In [1]: import numpy as np

In [2]: import numpy.linalg as la

In [3]: np.set_printoptions(precision=1, suppress=True, linewidth=120)

In [4]: def rnd(a):
   ...:     return np.round(a, 1) + 0
   ...: 

In [5]: mat = np.loadtxt("m.csv", delimiter=",")

In [6]: print(mat)
[[ 0.  0.  1. -1. -1.  0.]
 [ 2.  2. -2. -1.  2.  1.]
 [ 6.  6. -5. -4.  5.  3.]]

In [7]: # looks like rank 2

In [8]: rank = la.matrix_rank(mat)

In [9]: print(rank)
2

In [10]: null = la.svd(mat)[2][rank:].T

In [11]: print([int(la.matrix_rank(mat[:, :j + 1])) for j in range(6)])
[1, 1, 2, 2, 2, 2]

In [12]: print([int(la.matrix_rank(mat[:i])) for i in range(1, len(mat) + 1)])
[1, 2, 2]

In [13]: print(np.allclose(mat @ null, 0))
True

In [14]: print(la.matrix_rank(mat.T @ mat), la.matrix_rank(mat @ mat.T))
2 2

In [15]: print(np.allclose(mat[:-1].T @ la.lstsq(mat[:-1].T, mat[-1])[0], mat[-1]))
True

In [16]: print(np.unique(mat.round(6), axis=0).shape)
(3, 6)

In [17]: Uu, sigma, vt = la.svd(mat)

In [18]: evecs = vt[:(sigma > 1e-8).sum()]

In [19]: rng = np.random.default_rng(460)

In [20]: x = mat[2] + 2 * mat[1] + rng.integers(2) * np.eye(6)[2]

In [21]: print(x)
[10. 10. -9. -6.  9.  5.]

In [22]: print(rnd(np.diag(evecs.T @ evecs)))
[0.3 0.3 0.4 0.6 0.4 0.1]

In [23]: print(np.allclose(evecs.T @ evecs @ x, x))
True

In [24]: print(rnd(evecs.T @ evecs))
[[ 0.3  0.3 -0.1 -0.3  0.1  0.1]
 [ 0.3  0.3 -0.1 -0.3  0.1  0.1]
 [-0.1 -0.1  0.4 -0.2 -0.4 -0.1]
 [-0.3 -0.3 -0.2  0.6  0.2 -0.1]
 [ 0.1  0.1 -0.4  0.2  0.4  0.1]
 [ 0.1  0.1 -0.1 -0.1  0.1  0.1]]

In [25]: print(rnd(la.norm(x - evecs.T @ evecs @ x)))
0.0

In [26]: Uu, sigma, vt = la.svd(mat)

In [27]: print(np.argmax(sigma[:-1] / (sigma[1:] + 1e-6)) + 1)
2

In [28]: print(rnd(sigma))
[12.8  1.7  0. ]

In [29]: other = Uu[:, :2] @ np.diag(sigma[:2]) @ vt[:2]

In [30]: print(la.matrix_rank(other))
2

In [31]: print(rnd(np.abs(mat - other).max()))
0.0

In [32]: print(rnd(la.norm(mat - other) / la.norm(mat)))
0.0

In [33]: M = np.loadtxt("w.csv", delimiter=",")

In [34]: print(M)
[[ 4.  2.  2.]
 [ 3.  1.  1.]
 [ 4.  2.  2.]
 [ 2.  0.  0.]
 [ 4.  2.  2.]
 [ 1. -1. -1.]
 [ 0. -2. -2.]
 [ 0. -2. -2.]
 [ 4.  2.  2.]]

In [35]: Uu, sigma, vt = la.svd(M)

In [36]: print(np.argmax(sigma[:-1] / (sigma[1:] + 1e-6)) + 1)
2

In [37]: print(rnd(sigma))
[10.7  3.9  0. ]

In [38]: other = Uu[:, :2] @ np.diag(sigma[:2]) @ vt[:2]

In [39]: print(la.matrix_rank(M, rtol=0.05))
2

In [40]: print(rnd(la.norm(M - other, 2)), rnd(sigma[2]))
0.0 0.0

In [41]: print(rnd(la.norm(M - other) / la.norm(M)))
0.0

In [42]: print(la.matrix_rank(other))
2

In [43]: E = np.load("out1.npy")

In [44]: print(E)
[[1.  0.5 0.2 0.1 0.1 0.  0. ]
 [0.5 1.  0.5 0.2 0.1 0.1 0. ]
 [0.2 0.5 1.  0.5 0.2 0.1 0.1]
 [0.1 0.2 0.5 1.  0.5 0.2 0.1]
 [0.1 0.1 0.2 0.5 1.  0.5 0.2]
 [0.  0.1 0.1 0.2 0.5 1.  0.5]
 [0.  0.  0.1 0.1 0.2 0.5 1. ]]

In [45]: # symmetric

In [46]: w, evecs = la.eigh(E)

In [47]: x = np.array([1, 2, 5, 3, 0, 0, 4])

In [48]: print(rnd(evecs * np.sqrt(w) @ evecs.T))
[[1.  0.3 0.1 0.  0.  0.  0. ]
 [0.3 0.9 0.2 0.1 0.  0.  0. ]
 [0.1 0.2 0.9 0.2 0.1 0.  0. ]
 [0.  0.1 0.2 0.9 0.2 0.1 0. ]
 [0.  0.  0.1 0.2 0.9 0.2 0.1]
 [0.  0.  0.  0.1 0.2 0.9 0.3]
 [0.  0.  0.  0.  0.1 0.3 1. ]]

In [49]: print(rnd(evecs * np.abs(w) @ evecs.T))
[[1.  0.5 0.2 0.1 0.1 0.  0. ]
 [0.5 1.  0.5 0.2 0.1 0.1 0. ]
 [0.2 0.5 1.  0.5 0.2 0.1 0.1]
 [0.1 0.2 0.5 1.  0.5 0.2 0.1]
 [0.1 0.1 0.2 0.5 1.  0.5 0.2]
 [0.  0.1 0.1 0.2 0.5 1.  0.5]
 [0.  0.  0.1 0.1 0.2 0.5 1. ]]

In [50]: print((np.sign(evecs[:, -1].round(6)) == np.sign(evecs[0, -1].round(6))).astype(int))
[1 1 1 1 1 1 1]

In [51]: print(rnd(evecs * np.maximum(w, 0) @ evecs.T))
[[1.  0.5 0.2 0.1 0.1 0.  0. ]
 [0.5 1.  0.5 0.2 0.1 0.1 0. ]
 [0.2 0.5 1.  0.5 0.2 0.1 0.1]
 [0.1 0.2 0.5 1.  0.5 0.2 0.1]
 [0.1 0.1 0.2 0.5 1.  0.5 0.2]
 [0.  0.1 0.1 0.2 0.5 1.  0.5]
 [0.  0.  0.1 0.1 0.2 0.5 1. ]]

In [52]: print(rnd(la.eigvalsh(E[1:, 1:])))
[0.3 0.4 0.6 0.9 1.4 2.3]

In [53]: print(x @ E @ x)
93.4

In [54]: print(rnd(np.abs(E).sum(axis=1).max()), rnd(np.abs(w).max()))
2.6 2.4

In [55]: f, g = E[2], E[0]

In [56]: print(f @ f)
1.6

In [57]: p = (f @ g) / (f @ f) * f

In [58]: print(la.matrix_rank(np.outer(f, g)))
1

In [59]: print(rnd((g - p) @ f))
0.0

In [60]: low = la.cholesky(E)

In [61]: print(rnd(low @ low.T))
[[1.  0.5 0.2 0.1 0.1 0.  0. ]
 [0.5 1.  0.5 0.2 0.1 0.1 0. ]
 [0.2 0.5 1.  0.5 0.2 0.1 0.1]
 [0.1 0.2 0.5 1.  0.5 0.2 0.1]
 [0.1 0.1 0.2 0.5 1.  0.5 0.2]
 [0.  0.1 0.1 0.2 0.5 1.  0.5]
 [0.  0.  0.1 0.1 0.2 0.5 1. ]]

In [62]: print(la.eigvalsh(E).min() > 0)
True

In [63]: print(rnd(np.diag(low) ** 2))
[1.  0.7 0.7 0.7 0.7 0.7 0.7]

In [64]: F = np.load("layer4.npy")

In [65]: print(F)
[[ 0. -1.  0.  0.  0. -1.  0.]
 [-1.  0.  0.  0.  0. -1.  0.]
 [ 0.  0.  0. -1. -1.  0.  0.]
 [ 0.  0. -1.  0. -1.  0.  0.]
 [ 0.  0. -1. -1.  0.  0.  0.]
 [-1. -1.  0.  0.  0.  0.  0.]
 [ 0.  0.  0.  0.  0.  0.  0.]]

In [66]: # 3 blocks once reordered

In [67]: print((F != 0).astype(int))
[[0 1 0 0 0 1 0]
 [1 0 0 0 0 1 0]
 [0 0 0 1 1 0 0]
 [0 0 1 0 1 0 0]
 [0 0 1 1 0 0 0]
 [1 1 0 0 0 0 0]
 [0 0 0 0 0 0 0]]

In [68]: print(rnd(la.det(F)))
0.0

In [69]: print((la.matrix_power((F != 0) + (F.T != 0) + np.eye(7), 7) > 0).astype(int))
[[1 1 0 0 0 1 0]
 [1 1 0 0 0 1 0]
 [0 0 1 1 1 0 0]
 [0 0 1 1 1 0 0]
 [0 0 1 1 1 0 0]
 [1 1 0 0 0 1 0]
 [0 0 0 0 0 0 1]]

In [70]: Uu, sigma, vt = la.svd(F)

In [71]: evecs = vt[:(sigma > 1e-8).sum()]

In [72]: x = F[3] + -2 * F[6] + rng.integers(2) * np.eye(7)[2]

In [73]: print(x)
[ 0.  0. -1.  0. -1.  0.  0.]

In [74]: print(la.matrix_rank(np.vstack([F, x])))
6

In [75]: print(rnd(evecs.T @ evecs))
[[1. 0. 0. 0. 0. 0. 0.]
 [0. 1. 0. 0. 0. 0. 0.]
 [0. 0. 1. 0. 0. 0. 0.]
 [0. 0. 0. 1. 0. 0. 0.]
 [0. 0. 0. 0. 1. 0. 0.]
 [0. 0. 0. 0. 0. 1. 0.]
 [0. 0. 0. 0. 0. 0. 0.]]

In [76]: lab = rng.permutation(7)

In [77]: print(lab)
[6 5 1 3 4 0 2]

In [78]: other = F[lab][:, lab]

In [79]: print(np.diag(other))
[0. 0. 0. 0. 0. 0. 0.]

In [80]: print(rnd(np.sort(np.abs(la.eigvals(other)))))
[0. 1. 1. 1. 1. 2. 2.]

In [81]: print(np.trace(other))
0.0

In [82]: m1 = np.loadtxt("sample19.csv", delimiter=",")

In [83]: print(m1)
[[-0.7 -1.1  2.2  0.5 -0.5 -0.2]
 [ 0.9  0.  -2.5 -0.6  0.8 -1.6]
 [ 1.5  0.5 -4.8 -1.2  1.   0.1]
 [ 0.   0.2 -6.3 -1.6 -0.6 -1.5]
 [ 1.1 -0.2 -8.2 -2.   0.7  0.7]
 [-0.9 -0.3  7.6  1.9 -0.6 -0.3]
 [-0.3 -0.2 -3.5 -0.9  0.5 -0.9]
 [ 0.2  0.1  2.   0.5  0.7 -1. ]
 [ 0.5 -1.1  1.3  0.3 -0.4 -1.7]
 [-1.4  0.4 -0.3 -0.1 -0.7  0.3]
 [-0.1  0.3 -0.9 -0.2 -0.2  0. ]
 [-0.7  0.  -7.6 -1.9  0.1 -0.7]
 [ 0.4  0.8 -2.5 -0.6  0.   0.1]
 [-1.7  1.6  2.8  0.7  0.9 -0.2]
 [ 0.4  1.  -5.7 -1.4  1.5 -0.2]
 [-2.3  0.4 -1.5 -0.4  0.5 -0.2]
 [-1.7  0.3 -0.6 -0.2  0.1  0.3]
 [-0.1 -0.7 -3.6 -0.9 -0.2 -1.1]
 [-1.3 -0.6  0.3  0.1 -0.3 -0.8]
 [-2.2 -1.8 -2.8 -0.7  0.7 -0.6]
 [-0.9 -0.3  0.9  0.2 -1.  -1.7]
 [-0.1  0.4 -9.1 -2.3 -1.1 -0.4]
 [-0.5  0.4  4.4  1.1 -0.1  0.1]
 [ 0.1 -1.4 -4.5 -1.1  1.8 -1.5]
 [-1.6 -1.1 -3.1 -0.8 -0.3  0.3]
 [ 0.2 -1.4 -1.1 -0.3 -2.1  0.3]
 [-0.5  1.6  0.3  0.1 -0.1  1.1]
 [ 1.3 -0.5  2.   0.5 -0.8  0.1]
 [-0.5 -1.6 -5.9 -1.5 -0.7 -0.7]
 [ 0.2 -0.2  6.6  1.7  1.3  0.1]
 [-1.5 -0.5  3.7  0.9 -1.  -0.5]
 [-0.4 -2.5  1.2  0.3 -0.3 -1.6]
 [ 0.3  0.6 -0.9 -0.2  0.8  1. ]
 [-0.2  0.3 -2.9 -0.7 -1.4 -1.7]
 [ 0.1 -0.4 -2.8 -0.7  1.7 -1.8]
 [ 0.9  0.  -1.3 -0.3  1.2  0.3]
 [-0.1  1.1  1.7  0.4  0.3 -0.2]
 [ 0.2 -0.4 -0.7 -0.2  1.  -0.7]
 [ 1.5 -0.2  3.2  0.8  0.1  0.4]
 [ 0.2  1.6  0.9  0.2  0.6  0.1]
 [ 0.5  0.8 -4.  -1.   0.5 -1.1]]

In [84]: # column 2 dominates

In [85]: x = np.array([-3, -1, 3, -2, 3, -3])

In [86]: h = np.maximum(m1 @ x, 0)

In [87]: print(rnd(m1.T @ h))
[-106.2  -39.9  475.4  118.4   17.   -81.6]

In [88]: print(np.flatnonzero(h > 1e-9))
[ 0  5  7  8  9 13 15 16 18 19 20 22 29 30 31 34 36 37 38 39]

In [89]: Uu, sigma, vt = la.svd(m1)

In [90]: print(np.argmax(sigma[:-1] / (sigma[1:] + 1e-6)) + 1)
5

In [91]: other = Uu[:, :5] @ np.diag(sigma[:5]) @ vt[:5]

In [92]: print(la.matrix_rank(other))
5

In [93]: print(rnd(np.abs(m1 - other).max()))
0.0

In [94]: x = np.array([1, -2, 2, -3, 0, 0])

In [95]: rhs = m1 @ x

In [96]: print(rnd(rhs))
[  4.4  -2.3  -5.5  -8.2  -8.9   9.2  -4.2   2.5   4.4  -2.5  -1.9 -10.2  -4.4  -1.4  -8.8  -4.9  -2.9  -3.2   0.2
  -2.1   0.9 -12.2   4.2  -2.8  -3.2   1.7  -3.4   4.8  -4.6   8.7   4.2   6.1  -2.1  -4.5  -2.6  -0.8  -0.1   0.2
   5.9  -1.8  -6.1]

In [97]: print(rnd(la.pinv(m1) @ m1))
[[1. 0. 0. 0. 0. 0.]
 [0. 1. 0. 0. 0. 0.]
 [0. 0. 1. 0. 0. 0.]
 [0. 0. 0. 1. 0. 0.]
 [0. 0. 0. 0. 1. 0.]
 [0. 0. 0. 0. 0. 1.]]

In [98]: print(rnd(la.lstsq(m1, rhs)[0]))
[ 1. -2.  2. -3.  0.  0.]

In [99]: rhs = rhs + 0.3 * rng.normal(size=41)

In [100]: print(rnd(rhs))
[  4.5  -2.3  -5.7  -7.9  -9.4   9.1  -4.6   2.    3.9  -1.7  -2.   -9.5  -5.   -1.2  -8.4  -4.7  -2.9  -2.7   0.3
  -1.9   1.1 -12.2   4.3  -3.4  -3.    1.2  -3.5   4.6  -4.3   9.    3.7   6.5  -2.2  -4.4  -2.1  -0.9   0.4   1.
   6.   -1.6  -6.1]

In [101]: beta, *_ = la.lstsq(m1, rhs)

In [102]: print(rnd(la.norm(rhs - m1 @ beta)))
2.2

In [103]: print(beta.round())
[ 1. -2.  3. -6.  0. -0.]
